$ python -q
>>> import numpy as np
>>> np.set_printoptions(precision=2, suppress=True, linewidth=140)
>>> M = np.tanh(np.array([[1.5],
...     [0.2],
...     [0.6],
...     [1.2],
...     [0.5],
...     [0.2],
...     [-1.3],
...     [0.8],
...     [0.8],
...     [0.1],
...     [0.7],
...     [-0.9],
...     [0.0],
...     [0.9],
...     [-0.6],
...     [1.4],
...     [0.1]]) @ np.array([[-0.1, -2.1, -1.4]]))
>>> M
array([[-0.15, -1.  , -0.97],
       [-0.02, -0.4 , -0.27],
       [-0.06, -0.85, -0.69],
       [-0.12, -0.99, -0.93],
       [-0.05, -0.78, -0.6 ],
       [-0.02, -0.4 , -0.27],
       [ 0.13,  0.99,  0.95],
       [-0.08, -0.93, -0.81],
       [-0.08, -0.93, -0.81],
       [-0.01, -0.21, -0.14],
       [-0.07, -0.9 , -0.75],
       [ 0.09,  0.96,  0.85],
       [ 0.  ,  0.  ,  0.  ],
       [-0.09, -0.96, -0.85],
       [ 0.06,  0.85,  0.69],
       [-0.14, -0.99, -0.96],
       [-0.01, -0.21, -0.14]])
>>> # rows 1 and 5 are equal
>>> x = np.array([5, 1, 1])
>>> target = M @ x
>>> np.round(np.linalg.pinv(M) @ M, 2) + 0
array([[1., 0., 0.],
       [0., 1., 0.],
       [0., 0., 1.]])
>>> target
array([-2.71, -0.77, -1.84, -2.52, -1.64, -0.77,  2.59, -2.14, -2.14, -0.4 , -2.  ,  2.26,  0.  , -2.26,  1.84, -2.65, -0.4 ])
>>> rng = np.random.default_rng(2274)
>>> target = target + 0.1 * rng.normal(size=17)
>>> target
array([-2.56, -0.73, -1.78, -2.42, -1.74, -0.72,  2.57, -2.18, -2.2 , -0.26, -2.07,  2.19,  0.05, -2.08,  1.89, -2.6 , -0.32])
>>> beta, *_ = np.linalg.lstsq(M, target)
>>> np.round(np.linalg.norm(target - M @ beta), 2)
np.float64(0.3)
>>> [round(float(np.linalg.norm(np.linalg.solve(M.T @ M + lam * np.eye(3), M.T @ target))), 2) for lam in (0, 1, 10, 100)]
[2.43, 1.67, 1.16, 0.28]
>>> np.linalg.cond(M) > 100
np.True_
>>> np.abs(np.linalg.svd(M)[2][-1])
array([0.91, 0.22, 0.35])
>>> U, sv, Vh = np.linalg.svd(M)
>>> sv
array([4.39, 0.2 , 0.03])
>>> np.argmax(sv[:-1] / (sv[1:] + 1e-6)) + 1
np.int64(1)
>>> B = U[:, :1] @ np.diag(sv[:1]) @ Vh[:1]
>>> np.round(np.linalg.norm(M - B) / np.linalg.norm(M), 2)
np.float64(0.05)
>>> np.linalg.matrix_rank(M, rtol=0.05)
np.int64(1)
>>> Ac = M - M.mean(axis=0)
>>> U, sv, Vh = np.linalg.svd(Ac, full_matrices=False)
>>> np.round(Ac.mean(axis=0), 2) + 0
array([0., 0., 0.])
>>> np.abs(Vh[0]).argmax()
np.int64(1)
>>> np.abs(U[:, 0]).argmax()
np.int64(6)
>>> np.searchsorted(np.cumsum(sv ** 2) / (sv ** 2).sum(), 0.9) + 1
np.int64(1)
>>> m1 = np.load("out16.npy")
>>> m1
array([[2, 0, 2],
       [0, 2, 0],
       [2, 0, 2]])
>>> # splits into 2 blocks
>>> round(float(np.linalg.eigvals(m1).sum().real), 2)
6.0
>>> round(float(np.linalg.det(m1.T)), 2)
0.0
>>> np.round(np.linalg.det(m1[::-1]), 2)
np.float64(0.0)
>>> B = np.array([[-4, 5, -4, 4], [1, -5, -5, -1], [-3, 3, -5, -5], [-5, -1, -3, 0]])
>>> X = np.triu(B)
>>> X
array([[-4,  5, -4,  4],
       [ 0, -5, -5, -1],
       [ 0,  0, -5, -5],
       [ 0,  0,  0,  0]])
>>> idx = rng.permutation(4)
>>> idx
array([1, 2, 0, 3])
>>> B = X[idx][:, idx]
>>> np.trace(B)
np.int64(-14)
>>> np.sort(np.abs(np.linalg.eigvals(B)))
array([0., 4., 5., 5.])
>>> B
array([[-5, -5,  0, -1],
       [ 0, -5,  0, -5],
       [ 5, -4, -4,  4],
       [ 0,  0,  0,  0]])
>>> np.allclose(B, X)
False
>>> np.unique(X.round(6), axis=0).shape
(4, 4)
>>> np.linalg.lstsq(X[:-1].T, X[-1])[2]
np.int32(3)
>>> np.allclose(X[:-1].T @ np.linalg.lstsq(X[:-1].T, X[-1])[0], X[-1])
True
>>> U, sv, Vh = np.linalg.svd(X)
>>> evecs = Vh[:(sv > 1e-8).sum()]
>>> x = X[1] + 3 * X[0] + rng.integers(2) * np.eye(4)[3]
>>> x
array([-12.,  10., -17.,  11.])
>>> np.diag(evecs.T @ evecs)
array([0.23, 0.95, 0.91, 0.91])
>>> np.linalg.matrix_rank(np.vstack([X, x]))
np.int64(3)
>>> round(np.linalg.norm(x - evecs.T @ evecs @ x), 2)
np.float64(0.0)
>>> np.allclose(evecs.T @ evecs @ x, x)
True
>>> E = np.load("mat.npy")
>>> E
array([[-1., -1.,  0.],
       [-1.,  0., -1.],
       [ 0., -1.,  2.]])
>>> # symmetric
>>> x = np.array([1, 0, 1])
>>> target = E @ x
>>> target
array([-1., -2.,  2.])
>>> np.linalg.solve(E, target + E[:, 1])
array([1., 1., 1.])
>>> np.linalg.solve(E, E[:, 2])
array([-0.,  0.,  1.])
>>> np.linalg.solve(E, -3 * target)
array([-3.,  0., -3.])
>>> vals, evecs = np.linalg.eigh(E)
>>> x = np.array([2, 4, 7])
>>> round(float(x @ E @ x / (x @ x)), 2), round(float(vals[0]), 2), np.round(vals[-1], 2)
(0.32, -1.7, np.float64(2.46))
>>> np.linalg.eigvalsh(E[1:, 1:])
array([-0.41,  2.41])
>>> evecs * np.maximum(vals, 0) @ evecs.T
array([[ 0.11, -0.22,  0.21],
       [-0.22,  0.55, -0.85],
       [ 0.21, -0.85,  2.04]])
>>> np.abs(E).sum(axis=1).max(), round(float(np.abs(vals).max()), 2)
(np.float64(3.0), 2.46)
>>> vals, evecs = np.linalg.eig(E)
>>> round(np.prod(vals), 2)
np.float64(-1.0)
>>> np.sort(np.linalg.eigvals(E.T))
array([-1.7 ,  0.24,  2.46])
>>> np.round(E @ evecs[:, 0] - vals[0] * evecs[:, 0], 2) + 0
array([0., 0., 0.])
>>> B = E + rng.integers(-2, 3, (3, 2)) @ rng.integers(-2, 3, (2, 3))
>>> B
array([[-1., -3., -2.],
       [-7.,  4.,  0.],
       [ 0., -2.,  1.]])
>>> np.linalg.matrix_rank(B - E, tol=1e-8)
np.int64(2)
>>> B - E
array([[ 0., -2., -2.],
       [-6.,  4.,  1.],
       [ 0., -1., -1.]])
>>> np.abs(B - E).sum(axis=1)
array([ 4., 11.,  2.])
>>> feats = np.array([[6, 7, -7, -3], [7, 6, 7, -7], [-7, 7, 6, 7], [-3, -7, 7, 6]])
>>> # symmetric
>>> x = np.array([2, 1, 2, -1])
>>> target = feats @ x
>>> beta, lr = np.zeros(4), 1 / np.linalg.norm(feats, 2) ** 2
>>> for i in range(40):
...     beta -= lr * feats.T @ (feats @ beta - target)
...     if i % 10 == 0: print(i, round(np.linalg.norm(feats @ beta - target), 2))
... 
0 19.62
10 1.62
20 1.24
30 0.96
>>> np.round(np.linalg.cond(feats), 2)
np.float64(6.29)
